% ipython --no-banner

In [1]: import numpy as np

In [2]: np.set_printoptions(precision=3, suppress=True, linewidth=140, legacy="1.25")

In [3]: E = np.load("test12.npy")

In [4]: E
Out[4]: 
array([[5, 0, 0, 0, 0],
       [5, 2, 0, 0, 0],
       [5, 3, 4, 0, 0],
       [4, 1, 3, 3, 0],
       [1, 5, 5, 0, 1]])

In [5]: ang = np.radians(15)

In [6]: Rm = np.eye(5)

In [7]: Rm[3, 3] = Rm[0, 0] = np.cos(ang)

In [8]: Rm[3, 0], Rm[0, 3] = -np.sin(ang), np.sin(ang)

In [9]: Rm
Out[9]: 
array([[ 0.966,  0.   ,  0.   ,  0.259,  0.   ],
       [ 0.   ,  1.   ,  0.   ,  0.   ,  0.   ],
       [ 0.   ,  0.   ,  1.   ,  0.   ,  0.   ],
       [-0.259,  0.   ,  0.   ,  0.966,  0.   ],
       [ 0.   ,  0.   ,  0.   ,  0.   ,  1.   ]])

In [10]: other = E @ Rm.T

In [11]: np.abs(other - E).max(axis=0)
Out[11]: array([0.64 , 0.   , 0.   , 1.294, 0.   ])

In [12]: np.allclose(np.linalg.norm(E, axis=1), np.linalg.norm(other, axis=1))
Out[12]: True

In [13]: rng = np.random.default_rng(9025)

In [14]: other = E + rng.integers(-2, 3, (5, 4)) @ rng.integers(-2, 3, (4, 5))

In [15]: other
Out[15]: 
array([[ 3, -6, -1, -8,  3],
       [ 9,  9,  3, 10, -4],
       [ 1,  2,  0, -6,  0],
       [ 5, -1,  3,  4,  2],
       [ 3,  8,  6,  2, -2]])

In [16]: np.abs(other - E).sum(axis=1)
Out[16]: array([20, 28, 15,  6, 11])

In [17]: np.linalg.matrix_rank(other - E, tol=1e-8)
Out[17]: 4

In [18]: np.round(np.linalg.svd(other - E, compute_uv=False), 3) + 0
Out[18]: array([19.246,  5.642,  2.61 ,  0.967,  0.   ])

In [19]: other - E
Out[19]: 
array([[-2, -6, -1, -8,  3],
       [ 4,  7,  3, 10, -4],
       [-4, -1, -4, -6,  0],
       [ 1, -2,  0,  1,  2],
       [ 2,  3,  1,  2, -3]])

In [20]: other = np.inv(E)
AttributeError: module 'numpy' has no attribute 'inv'


In [21]: other = np.linalg.inv(E)

In [22]: round(float(np.linalg.cond(E)), 3)
Out[22]: 29.138

In [23]: np.round(np.linalg.slogdet(E)[0], 3)
Out[23]: 1.0

In [24]: other.round(3) + 0
Out[24]: 
array([[ 0.2  ,  0.   ,  0.   ,  0.   ,  0.   ],
       [-0.5  ,  0.5  ,  0.   ,  0.   ,  0.   ],
       [ 0.125, -0.375,  0.25 ,  0.   ,  0.   ],
       [-0.225,  0.208, -0.25 ,  0.333,  0.   ],
       [ 1.675, -0.625, -1.25 ,  0.   ,  1.   ]])

In [25]: vec = np.array([-4, -4, -4, 2, -2])

In [26]: rhs = E @ vec

In [27]: b, lr = np.zeros(5), 1 / np.linalg.norm(E, 2) ** 2

In [28]: for i in range(20):
    ...:     b -= lr * E.T @ (E @ b - rhs)
    ...:     if i % 5 == 0: print(i, round(np.linalg.norm(E @ b - rhs), 3))
    ...: 
0 10.83
5 5.487
10 3.765
15 2.729

In [29]: b
Out[29]: array([-3.807, -4.479, -3.757,  1.054, -0.589])

In [30]: arr = np.load("run13.npy")

In [31]: arr
Out[31]: 
array([[0.02 , 0.098, 0.098],
       [0.098, 0.49 , 0.49 ],
       [0.098, 0.49 , 0.49 ]])

In [32]: np.trace(arr)
Out[32]: 1.0

In [33]: np.round(np.linalg.det(arr), 3)
Out[33]: -0.0

In [34]: arr.inv()
AttributeError: 'numpy.ndarray' object has no attribute 'inv'


In [35]: np.round(np.sort(np.abs(np.linalg.eigvals(arr))), 3) + 0
Out[35]: array([0., 0., 1.])

In [36]: (arr - arr.T) / 2
Out[36]: 
array([[0., 0., 0.],
       [0., 0., 0.],
       [0., 0., 0.]])

In [37]: (arr + arr.T) / 2
Out[37]: 
array([[0.02 , 0.098, 0.098],
       [0.098, 0.49 , 0.49 ],
       [0.098, 0.49 , 0.49 ]])

In [38]: np.linalg.cond(arr) > 100
Out[38]: True

In [39]: [round(float(x), 3) for x in np.linalg.svd(arr, compute_uv=False)[:3]]
Out[39]: [1.0, 0.0, 0.0]

In [40]: np.argsort(-np.linalg.norm(arr, axis=0).round(6), kind="stable")[:3]
Out[40]: array([1, 2, 0])

In [41]: np.round(np.linalg.norm(arr, 2) / np.linalg.norm(arr), 3)
Out[41]: 1.0

In [42]: rk = np.linalg.matrix_rank(arr)

In [43]: rk
Out[43]: 1

In [44]: N = np.linalg.svd(arr)[2][rk:].T

In [45]: [int(np.linalg.matrix_rank(arr[:i])) for i in range(1, len(arr) + 1)]
Out[45]: [1, 1, 1]

In [46]: np.linalg.matrix_rank(arr.T @ arr), np.linalg.matrix_rank(arr @ arr.T)
Out[46]: (1, 1)

In [47]: np.round(arr @ N, 3) + 0
Out[47]: 
array([[0., 0.],
       [0., 0.],
       [0., 0.]])

In [48]: N.shape
Out[48]: (3, 2)

In [49]: A = np.load("dump.npy")

In [50]: A
Out[50]: 
array([[  0, -17,   4, -16,  29],
       [  3,  -9,   6,   3,   3],
       [ -2, -19,   1,  -7,  23],
       [  2, -32,   8,  22,   4]])

In [51]: def softmax(z):
    ...:     e = np.exp(z - z.max(axis=-1, keepdims=True))
    ...:     return e / e.sum(axis=-1, keepdims=True)
    ...: 

In [52]: np.round(softmax(A[2]), 3) + 0
Out[52]: array([0., 0., 0., 0., 1.])

In [53]: np.round(softmax(A[2] + -2), 3) + 0
Out[53]: array([0., 0., 0., 0., 1.])

In [54]: softmax(A).sum(axis=1)
Out[54]: array([1., 1., 1., 1.])

In [55]: S = A @ A.T / np.sqrt(5)

In [56]: np.round(softmax(S)[2] @ A, 3) + 0
Out[56]: array([  0., -17.,   4., -16.,  29.])

In [57]: np.round(softmax(S), 3) + 0
Out[57]: 
array([[1., 0., 0., 0.],
       [0., 0., 0., 1.],
       [1., 0., 0., 0.],
       [0., 0., 0., 1.]])

In [58]: np.round(softmax(S + np.triu(np.full(S.shape, -np.inf), 1)), 3) + 0
Out[58]: 
array([[1., 0., 0., 0.],
       [1., 0., 0., 0.],
       [1., 0., 0., 0.],
       [0., 0., 0., 1.]])

In [59]: softmax(S).round(6).argmax(axis=1)
Out[59]: array([0, 3, 0, 3])
